$ python3 -q
>>> import numpy as np
>>> np.set_printoptions(precision=2, suppress=True, linewidth=100, floatmode="fixed")
>>> rnd = lambda a: np.round(a, 2) + 0
>>> J = np.array([[2, 0, 0, 0, 0, 1],
...     [0, 5, 2, 0, 2, 0],
...     [0, 5, 5, 0, 4, 0],
...     [0, 0, 0, 5, 0, 0],
...     [0, 2, 2, 0, 3, 0],
...     [5, 0, 0, 0, 0, 0]])
>>> out = J[0, 0] * J[1:] - np.outer(J[1:, 0], J[0])
>>> print(out)
[[ 0 10  4  0  4  0]
 [ 0 10 10  0  8  0]
 [ 0  0  0 10  0  0]
 [ 0  4  4  0  6  0]
 [ 0  0  0  0  0 -5]]
>>> print(np.linalg.matrix_rank(out), np.linalg.matrix_rank(J))
5 6
>>> feats = np.load("run7.npy")
>>> print(feats)
[[1 2 1 1]
 [1 1 2 1]
 [1 1 1 2]
 [2 1 1 1]]
>>> O, evecs = np.linalg.qr(feats[:, :1])[0], np.linalg.qr(feats[:, 1:])[0]
>>> sigma = np.linalg.svd(O.T @ evecs, compute_uv=False)
>>> print(rnd(np.linalg.norm(O @ O.T - evecs @ evecs.T, 2)))
1.0
>>> print(rnd(np.degrees(np.arccos(sigma.clip(0, 1)))))
[25.69]
>>> print((sigma > 0.9).sum())
1
>>> x0 = np.array([-1, 1, 2, 1])
>>> print(feats * x0)
[[-1  2  2  1]
 [-1  1  4  1]
 [-1  1  2  2]
 [-2  1  2  1]]
>>> print(np.linalg.norm(feats @ x0) <= np.linalg.norm(feats, 2) * np.linalg.norm(x0) + 1e-9)
True
>>> print(feats @ np.ones(4))
[5.00 5.00 5.00 5.00]
>>> out = feats / np.linalg.norm(feats, axis=1, keepdims=True)
>>> G = out @ out.T
>>> print(np.argwhere(np.triu(np.abs(G) > 0.95, 1)))
[]
>>> print(rnd(np.linalg.norm(out, axis=1)))
[1.00 1.00 1.00 1.00]
>>> print(rnd(G))
[[1.00 0.86 0.86 0.86]
 [0.86 1.00 0.86 0.86]
 [0.86 0.86 1.00 0.86]
 [0.86 0.86 0.86 1.00]]
>>> X = np.load("case17.npy")
>>> print(X)
[[ 0.00 -3.00 -1.00 -1.00  2.00  3.00]
 [-3.00  0.00  0.00  0.00  0.00  0.00]
 [-1.00  0.00  0.00  0.00  0.00  0.00]
 [-1.00  0.00  0.00  0.00  0.00  0.00]
 [ 2.00  0.00  0.00  0.00  0.00  0.00]
 [ 3.00  0.00  0.00  0.00  0.00  0.00]]
>>> u = np.array([-2, 0, -3])
>>> print(np.array([np.convolve(row, u, "same") for row in X]))
[[ 6.00  2.00 11.00 -1.00 -3.00 -6.00]
 [ 0.00  9.00  0.00  0.00  0.00  0.00]
 [ 0.00  3.00  0.00  0.00  0.00  0.00]
 [ 0.00  3.00  0.00  0.00  0.00  0.00]
 [ 0.00 -6.00  0.00  0.00  0.00  0.00]
 [ 0.00 -9.00  0.00  0.00  0.00  0.00]]
>>> print(np.correlate(X[0], X[5], "full"))
[ 0.00  0.00  0.00  0.00  0.00  0.00 -9.00 -3.00 -3.00  6.00  9.00]
>>> A = np.loadtxt("test18.csv", delimiter=",")
>>> print(rnd(A))
[[ 0.95 -0.05 -0.05 -0.05 -0.26 -0.16]
 [-0.05  0.95 -0.05 -0.05 -0.26 -0.16]
 [-0.05 -0.05  0.95 -0.05 -0.26 -0.16]
 [-0.05 -0.05 -0.05  0.95 -0.26 -0.16]
 [-0.26 -0.26 -0.26 -0.26 -0.32 -0.79]
 [-0.16 -0.16 -0.16 -0.16 -0.79  0.53]]
>>> x0 = np.array([2, 0, -1, 1, 2, 1])
>>> print(np.sign((A @ x0).round(6)))
[ 1.00 -1.00 -1.00  1.00 -1.00 -1.00]
>>> print(np.linalg.norm(A @ x0) <= np.linalg.norm(A, 2) * np.linalg.norm(x0) + 1e-9)
True
>>> print(rnd(A @ (2 * x0)))
[ 2.42 -1.58 -3.58  0.42 -3.89 -2.74]
>>> print(rnd(A @ np.eye(6)[1]))
[-0.05  0.95 -0.05 -0.05 -0.26 -0.16]
>>> print(rnd(np.einsum("ij,j->i", A, x0)))
[ 1.21 -0.79 -1.79  0.21 -1.95 -1.37]
>>> out = np.array([[0, 0], [-3, -3], [-1, -2], [0, -1], [-2, -2], [1, 3]])
>>> print(rnd(np.einsum("ik,kj->ij", A, out)))
[[ 0.58  0.37]
 [-2.42 -2.63]
 [-0.42 -1.63]
 [ 0.58 -0.63]
 [ 0.89 -0.16]
 [ 2.74  4.11]]
>>> print(rnd(np.einsum("ij->j", A)))
[ 0.37  0.37  0.37  0.37 -2.16 -0.89]
>>> print(rnd(np.einsum("ik,kj->ji", A, out)))
[[ 0.58 -2.42 -0.42  0.58  0.89  2.74]
 [ 0.37 -2.63 -1.63 -0.63 -0.16  4.11]]
>>> K = np.loadtxt("arr.csv", delimiter=",")
>>> print(K)
[[ 2.00 -2.00  0.00]
 [ 2.00 -2.00  0.00]
 [ 2.00 -2.00  1.00]
 [ 0.00  0.00  1.00]
 [ 1.00 -1.00  2.00]]
>>> out = np.array([[0, 4, 1], [0, 1, 1]])
>>> Z = np.kron(out, K)
>>> print(rnd(np.linalg.norm(Z, 2)), rnd(np.linalg.norm(out, 2) * np.linalg.norm(K, 2)))
22.56 22.56
>>> print(np.unique(K.round(6), axis=0).shape)
(4, 3)
>>> print(rnd(K @ np.linalg.pinv(K) @ K))
[[ 2.00 -2.00  0.00]
 [ 2.00 -2.00  0.00]
 [ 2.00 -2.00  1.00]
 [ 0.00  0.00  1.00]
 [ 1.00 -1.00  2.00]]
>>> E = np.loadtxt("mat.csv", delimiter=",")
>>> print(E)
[[ -8.00   4.00 -12.00   0.00   4.00  12.00]
 [  4.00  -2.00   6.00   0.00  -2.00  -6.00]
 [ -8.00   4.00 -12.00   0.00   4.00  12.00]
 [ -8.00   4.00 -12.00   0.00   4.00  12.00]]
>>> U, sigma, Vh = np.linalg.svd(E)
>>> evecs = Vh[:(sigma > 1e-8).sum()]
>>> rng = np.random.default_rng(4048)
>>> x0 = E[0] + -1 * E[1] + rng.integers(2) * np.eye(6)[4]
>>> print(x0)
[-12.00   6.00 -18.00   0.00   7.00  18.00]
>>> print(rnd(np.diag(evecs.T @ evecs)))
[0.17 0.04 0.37 0.00 0.04 0.37]
>>> print(np.allclose(evecs.T @ evecs @ x0, x0))
False
>>> print(rnd(evecs.T @ evecs))
[[ 0.17 -0.08  0.25  0.00 -0.08 -0.25]
 [-0.08  0.04 -0.12  0.00  0.04  0.12]
 [ 0.25 -0.12  0.37  0.00 -0.12 -0.37]
 [ 0.00  0.00  0.00  0.00  0.00  0.00]
 [-0.08  0.04 -0.12  0.00  0.04  0.12]
 [-0.25  0.12 -0.37  0.00  0.12  0.37]]
